% ipython --no-banner

In [1]: import numpy as np

In [2]: from numpy import linalg as LA

In [3]: np.set_printoptions(suppress=True, linewidth=140)

In [4]: K = np.array([[1.0, 2.0, 0.0, 0.0],
   ...:     [2.0, -2.0, 0.0, 0.0],
   ...:     [0.0, 0.0, -1.0, 2.0],
   ...:     [0.0, 0.0, -2.0, -1.0]])

In [5]: print(K)
[[ 1.  2.  0.  0.]
 [ 2. -2.  0.  0.]
 [ 0.  0. -1.  2.]
 [ 0.  0. -2. -1.]]

In [6]: # splits into 2 blocks

In [7]: Q = K.astype(float).copy()

In [8]: for j in range(4):
   ...:     Q[:, j] -= Q[:, :j] @ (Q[:, :j].T @ Q[:, j])
   ...:     Q[:, j] /= LA.norm(Q[:, j])
   ...: 

In [9]: np.round(Q.T @ Q, 2) + 0
Out[9]: 
array([[1., 0., 0., 0.],
       [0., 1., 0., 0.],
       [0., 0., 1., 0.],
       [0., 0., 0., 1.]])

In [10]: np.round(Q.T @ K, 2) + 0
Out[10]: 
array([[ 2.24, -0.89,  0.  ,  0.  ],
       [ 0.  ,  2.68,  0.  ,  0.  ],
       [ 0.  ,  0.  ,  2.24,  0.  ],
       [ 0.  ,  0.  ,  0.  ,  2.24]])

In [11]: Q.round(2)
Out[11]: 
array([[ 0.45,  0.89,  0.  ,  0.  ],
       [ 0.89, -0.45,  0.  ,  0.  ],
       [ 0.  ,  0.  , -0.45,  0.89],
       [ 0.  ,  0.  , -0.89, -0.45]])

In [12]: Uu, sv, Vt = LA.svd(K, full_matrices=False)

In [13]: (sv > 1e-8).sum()
Out[13]: np.int64(4)

In [14]: print(round(float(np.sqrt((sv ** 2).sum())), 2), np.round(LA.norm(K), 2))
4.8 4.8

In [15]: np.round(Vt @ Vt.T, 2) + 0
Out[15]: 
array([[1., 0., 0., 0.],
       [0., 1., 0., 0.],
       [0., 0., 1., 0.],
       [0., 0., 0., 1.]])

In [16]: np.round(Uu.T @ K @ Vt.T, 2) + 0
Out[16]: 
array([[3.  , 0.  , 0.  , 0.  ],
       [0.  , 2.24, 0.  , 0.  ],
       [0.  , 0.  , 2.24, 0.  ],
       [0.  , 0.  , 0.  , 2.  ]])

In [17]: np.round(np.cumsum(sv ** 2) / np.sum(sv ** 2), 2)
Out[17]: array([0.39, 0.61, 0.83, 1.  ])

In [18]: G = K.T @ K

In [19]: np.diag(G)
Out[19]: array([5., 8., 5., 5.])

In [20]: print(np.round(LA.svd(K, compute_uv=False) ** 2, 2))
[9. 5. 5. 4.]

In [21]: np.allclose(G, G.T)
Out[21]: True

In [22]: G
Out[22]: 
array([[ 5., -2.,  0.,  0.],
       [-2.,  8.,  0.,  0.],
       [ 0.,  0.,  5.,  0.],
       [ 0.,  0.,  0.,  5.]])

In [23]: print(np.round(LA.eigvalsh(G)[::-1], 2))
[9. 5. 5. 4.]

In [24]: np.round(np.sort(LA.eigvals(G).real), 2)
Out[24]: array([4., 5., 5., 9.])

In [25]: np.round(LA.det(G), 2)
Out[25]: np.float64(900.0)

In [26]: data = np.load("m.npy")

In [27]: data
Out[27]: 
array([[  2., -10.,   4.,   8.,   2.,  -4.,  12., -16.,  10.,  -8.,   0.,  12.,  18.],
       [-10.,  23., -10., -20.,  -5.,  10., -30.,  40., -25.,  20.,   0., -30., -45.],
       [  4., -10.,   2.,   8.,   2.,  -4.,  12., -16.,  10.,  -8.,   0.,  12.,  18.],
       [  8., -20.,   8.,  14.,   4.,  -8.,  24., -32.,  20., -16.,   0.,  24.,  36.],
       [  2.,  -5.,   2.,   4.,  -1.,  -2.,   6.,  -8.,   5.,  -4.,   0.,   6.,   9.],
       [ -4.,  10.,  -4.,  -8.,  -2.,   2., -12.,  16., -10.,   8.,   0., -12., -18.],
       [ 12., -30.,  12.,  24.,   6., -12.,  34., -48.,  30., -24.,   0.,  36.,  54.],
       [-16.,  40., -16., -32.,  -8.,  16., -48.,  62., -40.,  32.,   0., -48., -72.],
       [ 10., -25.,  10.,  20.,   5., -10.,  30., -40.,  23., -20.,   0.,  30.,  45.],
       [ -8.,  20.,  -8., -16.,  -4.,   8., -24.,  32., -20.,  14.,   0., -24., -36.],
       [  0.,   0.,   0.,   0.,   0.,   0.,   0.,   0.,   0.,   0.,  -2.,   0.,   0.],
       [ 12., -30.,  12.,  24.,   6., -12.,  36., -48.,  30., -24.,   0.,  34.,  54.],
       [ 18., -45.,  18.,  36.,   9., -18.,  54., -72.,  45., -36.,   0.,  54.,  79.]])

In [28]: x = np.array([2, 1, -2, 3, 3, -2, 2, 0, 0, -3, 0, 1, 1])

In [29]: y = data @ x

In [30]: coef, lr = np.zeros(13), 1 / LA.norm(data, 2) ** 2

In [31]: for i in range(6):
    ...:     coef -= lr * data.T @ (data @ coef - y)
    ...:     if i % 2 == 0: print(i, round(LA.norm(data @ coef - y), 2))
    ...: 
0 12.16
2 12.16
4 12.16

In [32]: print(coef.round(2))
[ 0.34 -0.85  0.34  0.68  0.17 -0.34  1.02 -1.36  0.85 -0.68  0.    1.02  1.53]
